$ python3 -q
>>> import numpy as np
>>> import numpy.linalg as la
>>> np.set_printoptions(precision=2, suppress=True, linewidth=120)
>>> rd = lambda a: np.round(a, 2) + 0
>>> Z = 20 * np.array([[0.9, -0.1, 1.0, 0.0, -0.6, 1.6, 0.3, -0.8, 0.2, -0.4, 0.1],
...     [-2.2, 0.0, 0.9, -0.1, -1.7, -0.8, 1.0, -0.4, 1.1, -0.3, 1.1]])
>>> rng = np.random.default_rng(716)
>>> labels = rng.integers(0, 2, 44)
>>> m1 = Z[labels] + rng.normal(size=(44, 11))
>>> print(rd(m1))
[[ 18.08  -1.67  20.47   0.01 -11.39  32.62   7.28 -14.37   3.27  -7.96   0.63]
 [-45.91   0.46  17.31  -0.47 -33.96 -15.56  21.11  -9.09  21.08  -7.5   22.57]
 [-42.33   0.66  18.52  -1.38 -32.75 -15.03  21.36  -7.56  21.08  -5.05  21.95]
 [-46.18  -0.09  19.03  -2.2  -33.63 -16.46  19.71  -7.9   21.27  -4.38  21.2 ]
 [ 16.91  -0.84  19.62   1.05 -13.2   32.89   6.53 -17.59   4.7   -8.1    1.4 ]
 [-42.23  -0.47  17.74  -0.95 -35.46 -18.7   21.15  -7.59  21.69  -5.92  21.47]
 [-45.32   0.74  16.61  -1.78 -33.66 -15.66  19.64  -4.4   21.19  -7.22  21.08]
 [-43.53  -0.37  18.11  -1.51 -32.48 -16.61  19.9   -9.68  21.34  -6.38  22.29]
 [-43.23  -1.2   17.69  -1.95 -34.51 -16.09  20.1   -8.4   21.64  -7.25  21.61]
 [-43.34   0.97  17.51  -2.06 -33.35 -16.89  19.65  -9.06  21.94  -6.88  20.5 ]
 [ 17.91  -1.12  18.66   0.19 -14.05  30.51   5.95 -16.66   5.85  -9.14   1.17]
 [-44.73   0.3   17.64  -1.45 -34.85 -16.59  20.28  -6.94  22.19  -5.37  21.07]
 [-44.62   0.01  18.19  -3.06 -32.7  -15.59  20.47  -7.91  21.95  -3.57  21.09]
 [ 18.77  -2.77  20.9   -0.78 -10.29  31.53   5.56 -15.81   3.73  -7.25   2.72]
 [ 16.33  -0.91  19.36   2.08 -10.68  31.39   5.63 -16.63   2.24  -9.09   1.1 ]
 [-43.6    0.98  15.81  -2.29 -34.08 -15.96  21.16  -9.23  21.67  -6.58  21.02]
 [ 18.62  -3.88  20.19  -1.96 -12.27  33.     7.24 -15.8    6.17  -8.81   2.8 ]
 [-41.97  -1.05  16.12  -0.04 -32.98 -17.14  20.78  -8.43  22.77  -7.08  21.99]
 [ 18.28  -3.02  18.7    0.17 -11.22  30.46   6.86 -17.27   4.64  -6.65   1.05]
 [ 17.82  -0.09  21.12   0.3  -13.68  32.5    6.43 -18.04   2.89  -8.07   1.76]
 [ 17.18  -3.15  20.74  -0.56 -12.57  31.8    6.16 -14.44   3.99  -8.1    1.45]
 [-44.54   1.62  19.21  -1.84 -34.47 -15.95  19.64  -9.52  20.86  -4.33  21.56]
 [ 18.64  -2.06  19.78   0.31 -13.09  30.93   7.17 -16.44   5.16  -8.18   1.66]
 [ 17.63  -2.26  20.95   0.28 -11.47  31.97   5.93 -16.1    3.12  -7.39   1.2 ]
 [-43.     1.38  17.95  -0.23 -32.37 -16.08  22.26  -8.92  21.63  -7.27  20.97]
 [-43.97   0.26  17.62  -1.79 -33.05 -15.65  19.64  -8.8   21.34  -7.25  23.27]
 [ 17.4   -2.27  20.42   0.29 -12.03  33.04   6.18 -16.48   3.12  -7.42   1.25]
 [-42.54   0.69  18.01  -2.32 -33.63 -15.31  20.66  -8.73  20.77  -7.34  21.57]
 [-43.26  -1.24  18.19  -2.2  -33.93 -15.03  19.34  -8.31  24.    -7.02  20.98]
 [ 16.96  -1.94  18.98  -1.11 -12.76  30.68   5.74 -14.61   3.17  -9.44   3.98]
 [ 19.9   -2.02  19.5   -1.65 -11.89  31.54   7.23 -17.6    2.8   -9.22   3.21]
 [ 17.74  -2.2   21.11  -2.3  -11.04  31.63   5.83 -15.42   3.37  -9.06   0.68]
 [ 17.3   -2.11  19.51   1.37 -11.02  32.32   5.57 -15.93   3.67  -8.43   1.12]
 [-42.85  -0.63  18.51  -1.5  -35.44 -14.24  20.68  -8.1   21.49  -3.79  22.38]
 [-44.06   0.05  19.03  -1.53 -33.7  -17.55  17.84  -9.7   23.15  -6.98  20.92]
 [-44.24   1.02  17.86  -2.67 -34.2  -15.89  20.09  -8.11  21.79  -5.22  23.65]
 [-43.43   1.69  17.31  -2.66 -33.12 -15.23  19.03  -8.92  22.25  -5.84  21.99]
 [-44.58  -0.95  18.57  -0.97 -33.4  -15.38  18.75  -6.18  21.21  -4.13  20.18]
 [-44.45   0.14  17.19  -2.63 -32.15 -16.07  19.96  -7.61  21.79  -5.08  21.8 ]
 [ 16.07  -3.93  18.74  -0.89 -12.89  32.96   6.58 -15.15   5.19  -7.63   1.81]
 [-44.53   0.59  18.86  -0.18 -32.65 -15.99  18.23  -9.13  21.63  -6.33  23.39]
 [-43.55   0.27  18.72  -1.64 -32.8  -15.63  20.69  -7.29  23.44  -7.07  23.48]
 [-42.52  -0.18  19.03  -1.82 -32.93 -17.68  20.7   -6.75  20.6   -6.89  21.75]
 [ 17.4   -1.34  18.75  -0.51 -12.04  32.62   6.86 -16.81   3.08  -7.79   1.43]]
>>> x0 = np.array([-2, 0, 4, 1, 3, 3, 1, 3, 5, -4, 3])
>>> print((m1 @ x0).argmax())
41
>>> Xc = (m1 - m1.mean(axis=0)) / m1.std(axis=0)
>>> print(rd(Xc.std(axis=0)))
[1. 1. 1. 1. 1. 1. 1. 1. 1. 1. 1.]
>>> coef = la.lstsq(np.delete(Xc, 7, axis=1), Xc[:, 7])[0]
>>> print(np.abs(coef).argmax())
0
